$ ipython --no-banner

In [1]: import numpy as np

In [2]: np.set_printoptions(suppress=True, linewidth=100)

In [3]: data = np.array([[0, 0, 0, 0], [0, 3, 0, 0], [0, 0, 5, 0], [0, 0, 0, 5]])

In [4]: data
Out[4]: 
array([[0, 0, 0, 0],
       [0, 3, 0, 0],
       [0, 0, 5, 0],
       [0, 0, 0, 5]])

In [5]: left, sv, Vh = np.linalg.svd(data)

In [6]: evecs = Vh[:(sv > 1e-8).sum()]

In [7]: rng = np.random.default_rng(281296)

In [8]: x = data[0] + 2 * data[3] + rng.integers(2) * np.eye(4)[2]

In [9]: x
Out[9]: array([ 0.,  0.,  1., 10.])

In [10]: np.round(np.linalg.norm(x - evecs.T @ evecs @ x), 2)
Out[10]: np.float64(0.0)

In [11]: print(np.diag(evecs.T @ evecs))
[0. 1. 1. 1.]

In [12]: print(evecs.T @ evecs)
[[0. 0. 0. 0.]
 [0. 1. 0. 0.]
 [0. 0. 1. 0.]
 [0. 0. 0. 1.]]

In [13]: w, evecs = np.linalg.eigh(data)

In [14]: x = np.array([2, 3, -1, 3])

In [15]: np.round(x @ data @ x / (x @ x), 2), w[0], w[-1]
Out[15]: (np.float64(3.35), np.float64(0.0), np.float64(5.0))

In [16]: print(np.round(np.linalg.eigvalsh(data[1:, 1:]), 2))
[3. 5. 5.]

In [17]: print(evecs * np.maximum(w, 0) @ evecs.T)
[[0. 0. 0. 0.]
 [0. 3. 0. 0.]
 [0. 0. 5. 0.]
 [0. 0. 0. 5.]]

In [18]: A = np.load("layer7.npy")

In [19]: A
Out[19]: 
array([[0, 1, 0, 0, 0, 0, 0],
       [0, 0, 1, 0, 0, 0, 0],
       [1, 0, 0, 0, 0, 0, 0],
       [0, 0, 0, 1, 0, 0, 0],
       [0, 0, 0, 0, 0, 1, 0],
       [0, 0, 0, 0, 0, 0, 1],
       [0, 0, 0, 0, 1, 0, 0]])

In [20]: x = np.array([3, -5, -3, -4, -5, 5, -1])

In [21]: np.round(np.sort(np.abs(np.degrees(np.angle(np.linalg.eigvals(A))))), 2)
Out[21]: array([  0.,   0.,   0., 120., 120., 120., 120.])

In [22]: print([p for p in range(1, 25) if np.allclose(np.linalg.matrix_power(A, p), np.eye(7))])
[3, 6, 9, 12, 15, 18, 21, 24]

In [23]: print(np.round(np.linalg.inv(A), 2))
[[0. 0. 1. 0. 0. 0. 0.]
 [1. 0. 0. 0. 0. 0. 0.]
 [0. 1. 0. 0. 0. 0. 0.]
 [0. 0. 0. 1. 0. 0. 0.]
 [0. 0. 0. 0. 0. 0. 1.]
 [0. 0. 0. 0. 1. 0. 0.]
 [0. 0. 0. 0. 0. 1. 0.]]

In [24]: round(float(np.linalg.norm(x)), 2), round(float(np.linalg.norm(A @ x)), 2)
Out[24]: (10.49, 10.49)

In [25]: A.T @ (A @ x)
Out[25]: array([ 3, -5, -3, -4, -5,  5, -1])

In [26]: X = np.loadtxt("mat.csv", delimiter=",")

In [27]: X
Out[27]: 
array([[ 1., -3., -2.,  2.,  1., -3.],
       [-3.,  1., -3., -2.,  2.,  1.],
       [ 1., -3.,  1., -3., -2.,  2.],
       [ 2.,  1., -3.,  1., -3., -2.],
       [-2.,  2.,  1., -3.,  1., -3.],
       [-3., -2.,  2.,  1., -3.,  1.]])

In [28]: def softmax(z):
    ...:     e = np.exp(z - z.max(axis=-1, keepdims=True))
    ...:     return e / e.sum(axis=-1, keepdims=True)
    ...: 

In [29]: np.round(softmax(X).sum(axis=1), 2)
Out[29]: array([1., 1., 1., 1., 1., 1.])

In [30]: np.round(softmax(10 * X[0]), 2) + 0
Out[30]: array([0., 0., 0., 1., 0., 0.])

In [31]: att = X @ X.T / np.sqrt(6)

In [32]: print(np.round(softmax(att + np.triu(np.full(att.shape, -np.inf), 1)), 2) + 0)
[[1. 0. 0. 0. 0. 0.]
 [0. 1. 0. 0. 0. 0.]
 [0. 0. 1. 0. 0. 0.]
 [0. 0. 0. 1. 0. 0.]
 [0. 0. 0. 0. 1. 0.]
 [0. 0. 0. 0. 0. 1.]]

In [33]: Y = X / np.sqrt((X ** 2).mean(axis=1, keepdims=True))

In [34]: np.linalg.matrix_rank(Y) == np.linalg.matrix_rank(X)
Out[34]: np.True_

In [35]: np.round(np.linalg.norm(Y, axis=1), 2)
Out[35]: array([2.45, 2.45, 2.45, 2.45, 2.45, 2.45])

In [36]: np.linalg.matrix_rank(X - X.mean(axis=1, keepdims=True))
Out[36]: np.int64(5)

In [37]: Y[1].round(2)
Out[37]: array([-1.39,  0.46, -1.39, -0.93,  0.93,  0.46])

In [38]: x = np.array([3, 4, 8, 8, 9, 5])

In [39]: target = X @ x

In [40]: target
Out[40]: array([-15., -22., -33., -43., -20., -15.])

In [41]: print(np.round(np.linalg.solve(X, X[:, 0]), 2) + 0)
[1. 0. 0. 0. 0. 0.]

In [42]: Y = X[0, 0] * X[1:] - np.outer(X[1:, 0], X[0])

In [43]: Y
Out[43]: 
array([[  0.,  -8.,  -9.,   4.,   5.,  -8.],
       [  0.,   0.,   3.,  -5.,  -3.,   5.],
       [  0.,   7.,   1.,  -3.,  -5.,   4.],
       [  0.,  -4.,  -3.,   1.,   3.,  -9.],
       [  0., -11.,  -4.,   7.,   0.,  -8.]])

In [44]: print(X[:, 0] / X[0, 0])
[ 1. -3.  1.  2. -2. -3.]

In [45]: mat = np.array([[8.0, 6.0], [6.0, 3.0]])

In [46]: w, evecs = np.linalg.eigh(mat)

In [47]: w
Out[47]: array([-1., 12.])

In [48]: w.sum(), np.trace(mat)
Out[48]: (np.float64(11.0), np.float64(11.0))

In [49]: np.round(evecs.T @ mat @ evecs, 2) + 0
Out[49]: 
array([[-1.,  0.],
       [ 0., 12.]])

In [50]: np.round(np.abs(evecs[:, -1]), 2)
Out[50]: array([0.83, 0.55])

In [51]: print(np.round(np.linalg.svd(mat, compute_uv=False), 2))
[12.  1.]

In [52]: np.abs(evecs[:, -1]).round(6).argmax()
Out[52]: np.int64(0)

In [53]: np.round(np.linalg.eigvalsh(mat + -3 * np.eye(2)), 2)
Out[53]: array([-4.,  9.])
